In [1]: import numpy as np

In [2]: import numpy.linalg as la

In [3]: np.set_printoptions(suppress=True, linewidth=100)

In [4]: K = np.load("layer11.npy")

In [5]: K.round(2)
Out[5]: 
array([[-0.34, -0.1 , -0.43,  0.83],
       [ 0.93,  0.02, -0.07,  0.35],
       [ 0.05,  0.57, -0.76, -0.31],
       [-0.1 ,  0.82,  0.48,  0.31]])

In [6]: # keeps lengths

In [7]: vec = np.array([1, -3, 5, 0])

In [8]: y = K @ vec

In [9]: y.round(2)
Out[9]: array([-2.22,  0.52, -5.46, -0.16])

In [10]: np.round(la.solve(K, y + K[:, 2]), 2) + 0
Out[10]: array([ 1., -3.,  6.,  0.])

In [11]: np.round(la.solve(K, -3 * y), 2) + 0
Out[11]: array([ -3.,   9., -15.,   0.])

In [12]: np.round(la.solve(K, y), 2) + 0
Out[12]: array([ 1., -3.,  5.,  0.])

In [13]: np.round(K.T @ K, 2) + 0
Out[13]: 
array([[1., 0., 0., 0.],
       [0., 1., 0., 0.],
       [0., 0., 1., 0.],
       [0., 0., 0., 1.]])

In [14]: np.round(la.svd(K, compute_uv=False), 2)
Out[14]: array([1., 1., 1., 1.])

In [15]: np.round(la.pinv(K), 2)
Out[15]: 
array([[-0.34,  0.93,  0.05, -0.1 ],
       [-0.1 ,  0.02,  0.57,  0.82],
       [-0.43, -0.07, -0.76,  0.48],
       [ 0.83,  0.35, -0.31,  0.31]])

In [16]: M2 = K / la.norm(K, axis=1, keepdims=True)

In [17]: cov = M2 @ M2.T

In [18]: np.argwhere(np.triu(np.abs(cov) > 0.95, 1))
Out[18]: array([], shape=(0, 2), dtype=int64)

In [19]: np.round(la.norm(M2, axis=1), 2)
Out[19]: array([1., 1., 1., 1.])

In [20]: m1 = np.load("a.npy")

In [21]: m1
Out[21]: 
array([[3., 1., 1.],
       [1., 3., 1.],
       [1., 1., 3.]])

In [22]: # symmetric, so the eigenvalues are real

In [23]: w, V = la.eig(m1)

In [24]: np.round(m1 @ V[:, 0] - w[0] * V[:, 0], 2) + 0
Out[24]: array([0., 0., 0.])

In [25]: np.round(np.sort(la.eigvals(la.inv(m1))), 2)
Out[25]: array([0.2, 0.5, 0.5])

In [26]: np.round(np.prod(w), 2)
Out[26]: np.float64(20.0)

In [27]: np.fft.fft(m1[0])
Out[27]: array([5.+0.j, 2.+0.j, 2.+0.j])

In [28]: np.allclose(m1 @ m1.T, m1.T @ m1)
Out[28]: True

In [29]: (m1 @ m1)[0]
Out[29]: array([11.,  7.,  7.])

In [30]: m1 @ np.ones(3)
Out[30]: array([5., 5., 5.])

In [31]: vec = np.ones(3)

In [32]: for _ in range(6):
    ...:     vec = m1 @ vec
    ...:     vec /= la.norm(vec)
    ...:     print(round(vec @ m1 @ vec, 2))
    ...: 
5.0
5.0
5.0
5.0
5.0
5.0

In [33]: vec.round(2)
Out[33]: array([0.58, 0.58, 0.58])

In [34]: q, Rm = la.qr(m1)

In [35]: round(np.trace(q @ q.T), 2)
Out[35]: np.float64(3.0)

In [36]: np.round(q @ Rm, 2)
Out[36]: 
array([[3., 1., 1.],
       [1., 3., 1.],
       [1., 1., 3.]])

In [37]: np.allclose(Rm.T @ Rm, m1.T @ m1)
Out[37]: True

In [38]: low = la.cholesky(m1)

In [39]: np.round(low @ low.T, 2)
Out[39]: 
array([[3., 1., 1.],
       [1., 3., 1.],
       [1., 1., 3.]])

In [40]: la.eigvalsh(m1).min() > 0
Out[40]: np.True_

In [41]: low.round(2)
Out[41]: 
array([[1.73, 0.  , 0.  ],
       [0.58, 1.63, 0.  ],
       [0.58, 0.41, 1.58]])

In [42]: data = np.load("w.npy")

In [43]: data
Out[43]: 
array([[ 0.86,  0.76,  0.1 ],
       [ 0.25, -0.46, -0.85],
       [ 3.15,  5.88,  6.34],
       [ 1.29,  2.26,  2.95],
       [ 0.34,  1.28,  1.02],
       [-1.93, -4.14, -4.52],
       [ 0.32,  0.8 ,  0.2 ],
       [ 0.38,  0.33,  0.18],
       [-0.47,  0.13, -0.53],
       [ 0.62,  1.07,  0.86],
       [ 1.28,  2.62,  2.02],
       [ 0.  , -0.01, -0.37],
       [-0.87, -2.53, -2.88],
       [ 0.21, -0.3 ,  0.25],
       [ 0.65,  2.42,  2.18],
       [-0.3 ,  0.3 , -0.42]])

In [44]: C = data[[2, 14]].astype(float)

In [45]: for _ in range(7):
    ...:     z = la.norm(data[:, None] - C, axis=-1).argmin(axis=1)
    ...:     C = np.array([data[z == j].mean(axis=0) for j in range(2)])
    ...: 

In [46]: z
Out[46]: array([1, 1, 0, 1, 1, 1, 1, 1, 1, 1, 1, 1, 1, 1, 1, 1])

In [47]: np.bincount(z)
Out[47]: array([ 1, 15])

In [48]: np.round(C[1] - C[0], 2)
Out[48]: array([-2.97, -5.58, -6.33])

In [49]: np.round(np.abs(la.svd(data)[2][-1]), 2)
Out[49]: array([0.88, 0.47, 0.04])

In [50]: round(np.log10(la.cond(data)))
Out[50]: 1

In [51]: cov = np.cov(data, rowvar=False)

In [52]: np.round(data.std(axis=0), 2)
Out[52]: array([1.06, 2.15, 2.33])

In [53]: cov.shape
Out[53]: (3, 3)

In [54]: np.argsort(-data.std(axis=0).round(6), kind="stable")
Out[54]: array([2, 1, 0])

In [55]: np.round(np.polyfit(data[:, 2], data[:, 1], 1), 2)
Out[55]: array([0.91, 0.28])

In [56]: cov.round(2)
Out[56]: 
array([[1.2 , 2.31, 2.53],
       [2.31, 4.91, 5.26],
       [2.53, 5.26, 5.8 ]])

In [57]: np.argwhere(np.triu(np.abs(np.corrcoef(data.T)) > 0.8, 1))
Out[57]: 
array([[0, 1],
       [0, 2],
       [1, 2]])

In [58]: C = np.array([[2, 2, -1], [2, 1, 2]])

In [59]: J = np.repeat(C, 12 // 2, axis=0)

In [60]: rng = np.random.default_rng(823)

In [61]: J = J + 0.1 * rng.normal(size=J.shape)

In [62]: J.round(2)
Out[62]: 
array([[ 2.04,  1.98, -1.02],
       [ 1.99,  2.04, -0.91],
       [ 2.04,  1.9 , -1.  ],
       [ 2.03,  2.13, -1.09],
       [ 2.01,  2.03, -1.08],
       [ 2.11,  2.09, -1.1 ],
       [ 1.9 ,  0.96,  1.94],
       [ 2.04,  1.08,  2.02],
       [ 2.04,  0.87,  2.21],
       [ 1.85,  0.99,  1.91],
       [ 2.16,  0.9 ,  2.09],
       [ 1.92,  0.97,  2.03]])

In [63]: Ac = J - J.mean(axis=0)

In [64]: U, s, Vt = la.svd(Ac, full_matrices=False)

In [65]: np.searchsorted(np.cumsum(s ** 2) / (s ** 2).sum(), 0.9) + 1
Out[65]: np.int64(1)

In [66]: np.round(np.abs(Vt[-1]), 2)
Out[66]: array([0.03, 0.94, 0.33])

In [67]: (np.sign(U[:, 0]) == np.sign(U[0, 0])).astype(int)
Out[67]: array([1, 1, 1, 1, 1, 1, 0, 0, 0, 0, 0, 0])

In [68]: np.round((s ** 2).sum() ** 2 / (s ** 4).sum(), 2)
Out[68]: np.float64(1.01)

In [69]: C = J[[11, 10]].astype(float)

In [70]: for _ in range(6):
    ...:     z = la.norm(J[:, None] - C, axis=-1).argmin(axis=1)
    ...:     C = np.array([J[z == j].mean(axis=0) for j in range(2)])
    ...: 

In [71]: z
Out[71]: array([0, 0, 0, 0, 0, 0, 1, 1, 1, 1, 1, 1])

In [72]: np.round(C[1] - C[0], 2)
Out[72]: array([-0.05, -1.07,  3.07])

In [73]: np.abs(C[1] - C[0]).argmax()
Out[73]: np.int64(2)

In [74]: np.bincount(z)
Out[74]: array([6, 6])

In [75]: X = np.load("data.npy")

In [76]: X
Out[76]: 
array([[0.67, 0.33, 0.  ],
       [0.  , 1.  , 0.  ],
       [0.  , 0.  , 1.  ]])

In [77]: # triangular, det is the product of the diagonal

In [78]: np.round(la.det(X.T), 2)
Out[78]: np.float64(0.67)

In [79]: np.round(la.eigvals(X), 2)
Out[79]: array([0.67, 1.  , 1.  ])

In [80]: np.poly(X)
Out[80]: array([ 1.  , -2.67,  2.34, -0.67])

In [81]: np.round(la.det(X[::-1]), 2)
Out[81]: np.float64(-0.67)

In [82]: np.einsum("ii->", X)
Out[82]: np.float64(2.67)

In [83]: E = np.load("dump.npy")

In [84]: E
Out[84]: 
array([[-2, -1,  0,  1],
       [ 2,  3,  4,  5],
       [ 6,  7,  8,  9],
       [10, 11, 12, 13]])

In [85]: la.matrix_rank(E, rtol=0.1)
Out[85]: np.int64(1)

In [86]: round(float(la.norm(E, 2) / la.norm(E)), 2)
Out[86]: 1.0

In [87]: def softmax(z):
    ...:     e = np.exp(z - z.max(axis=-1, keepdims=True))
    ...:     return e / e.sum(axis=-1, keepdims=True)
    ...: 

In [88]: np.round(softmax(E[0]), 2)
Out[88]: array([0.03, 0.09, 0.24, 0.64])

In [89]: softmax(E).sum(axis=1)
Out[89]: array([1., 1., 1., 1.])

In [90]: np.round(softmax(10 * E[0]), 2) + 0
Out[90]: array([0., 0., 0., 1.])

In [91]: att = E @ E.T / np.sqrt(4)

In [92]: np.round(softmax(att + np.triu(np.full(att.shape, -np.inf), 1)), 2) + 0
Out[92]: 
array([[1., 0., 0., 0.],
       [0., 1., 0., 0.],
       [0., 0., 1., 0.],
       [0., 0., 0., 1.]])

In [93]: np.round(softmax(att), 2) + 0
Out[93]: 
array([[0.98, 0.02, 0.  , 0.  ],
       [0.  , 0.  , 0.  , 1.  ],
       [0.  , 0.  , 0.  , 1.  ],
       [0.  , 0.  , 0.  , 1.  ]])

In [94]: softmax(att).round(6).argmax(axis=1)
Out[94]: array([0, 3, 3, 3])

In [95]: M2 = np.array([[3, -1], [-1, 2], [-3, -2], [0, 1]])

In [96]: np.einsum("ik,kj->ji", E, M2)
Out[96]: 
array([[ -5,  -9, -13, -17],
       [  1,   1,   1,   1]])

In [97]: M2.T @ E.T
Out[97]: 
array([[ -5,  -9, -13, -17],
       [  1,   1,   1,   1]])

In [98]: np.einsum("ij->j", E)
Out[98]: array([16, 20, 24, 28])

In [99]: E @ M2
Out[99]: 
array([[ -5,   1],
       [ -9,   1],
       [-13,   1],
       [-17,   1]])

In [100]: np.count_nonzero(E)
Out[100]: np.int64(15)

In [101]: np.diff(E, axis=0)
Out[101]: 
array([[4, 4, 4, 4],
       [4, 4, 4, 4],
       [4, 4, 4, 4]])

In [102]: E - E[0]
Out[102]: 
array([[ 0,  0,  0,  0],
       [ 4,  4,  4,  4],
       [ 8,  8,  8,  8],
       [12, 12, 12, 12]])

In [103]: C = 20 * np.array([[-1.1, 0.8, 0.1], [-1.6, 1.1, -0.5], [1.6, -0.2, -1.9]])

In [104]: z = rng.integers(0, 3, 18)

In [105]: W0 = C[z] + rng.normal(size=(18, 3))

In [106]: W0.round(2)
Out[106]: 
array([[-22.26,  16.59,   0.41],
       [ 33.94,  -2.99, -36.6 ],
       [ 32.53,  -3.09, -37.43],
       [-23.08,  14.55,   2.35],
       [-31.34,  20.54,  -9.92],
       [ 31.98,  -4.97, -38.49],
       [ 32.18,  -1.18, -38.  ],
       [ 32.19,  -4.34, -38.02],
       [-32.64,  24.94,  -8.41],
       [-32.17,  22.12,  -9.1 ],
       [-20.38,  15.53,   2.48],
       [-32.5 ,  21.71,  -9.43],
       [ 33.05,  -3.25, -37.88],
       [ 33.09,  -2.83, -37.87],
       [-23.84,  15.56,   3.24],
       [-24.39,  16.97,   4.13],
       [-31.47,  23.37,  -9.1 ],
       [-31.65,  22.5 , -10.15]])

In [107]: cov = np.cov(W0, rowvar=False)

In [108]: np.argwhere(np.triu(np.abs(np.corrcoef(W0.T)) > 0.8, 1))
Out[108]: 
array([[0, 1],
       [0, 2],
       [1, 2]])

In [109]: np.argsort(-W0.std(axis=0).round(6), kind="stable")
Out[109]: array([0, 2, 1])

In [110]: np.round(np.corrcoef(W0.T), 2)
Out[110]: 
array([[ 1.  , -0.99, -0.92],
       [-0.99,  1.  ,  0.87],
       [-0.92,  0.87,  1.  ]])

In [111]: cov.shape
Out[111]: (3, 3)

In [112]: np.round(np.polyfit(W0[:, 2], W0[:, 1], 1), 2)
Out[112]: array([ 0.58, 20.6 ])

In [113]: M = np.load("arr.npy")

In [114]: M
Out[114]: 
array([[ 0.42,  0.88,  0.28, -0.53],
       [ 0.08, -1.16,  0.6 , -0.14],
       [ 0.28,  0.02,  0.42, -0.37]])

In [115]: try:
     ...:     la.inv(M)
     ...: except la.LinAlgError as e:
     ...:     print("failed:", e)
     ...: 
failed: Last 2 dimensions of the array must be square

In [116]: np.round(M @ la.pinv(M) @ M, 2)
Out[116]: 
array([[ 0.42,  0.88,  0.28, -0.53],
       [ 0.08, -1.16,  0.6 , -0.14],
       [ 0.28,  0.02,  0.42, -0.37]])

In [117]: np.abs(np.diag(la.qr(M)[1])) > 1e-9
Out[117]: array([ True,  True, False])

In [118]: la.lstsq(M[:-1].T, M[-1])[2]
Out[118]: np.int32(2)

In [119]: np.allclose(M[:-1].T @ la.lstsq(M[:-1].T, M[-1])[0], M[-1])
Out[119]: True

In [120]: np.unique(M.round(6), axis=0).shape
Out[120]: (3, 4)

In [121]: U, s, Vt = la.svd(M)

In [122]: np.argmax(s[:-1] / (s[1:] + 1e-6)) + 1
Out[122]: np.int64(2)

In [123]: s.round(2) + 0
Out[123]: array([1.52, 1.07, 0.  ])

In [124]: M2 = U[:, :2] @ np.diag(s[:2]) @ Vt[:2]

In [125]: la.matrix_rank(M, rtol=0.05)
Out[125]: np.int64(2)

In [126]: np.round(np.abs(M - M2).max(), 2)
Out[126]: np.float64(0.0)

In [127]: la.matrix_rank(M2)
Out[127]: np.int64(2)
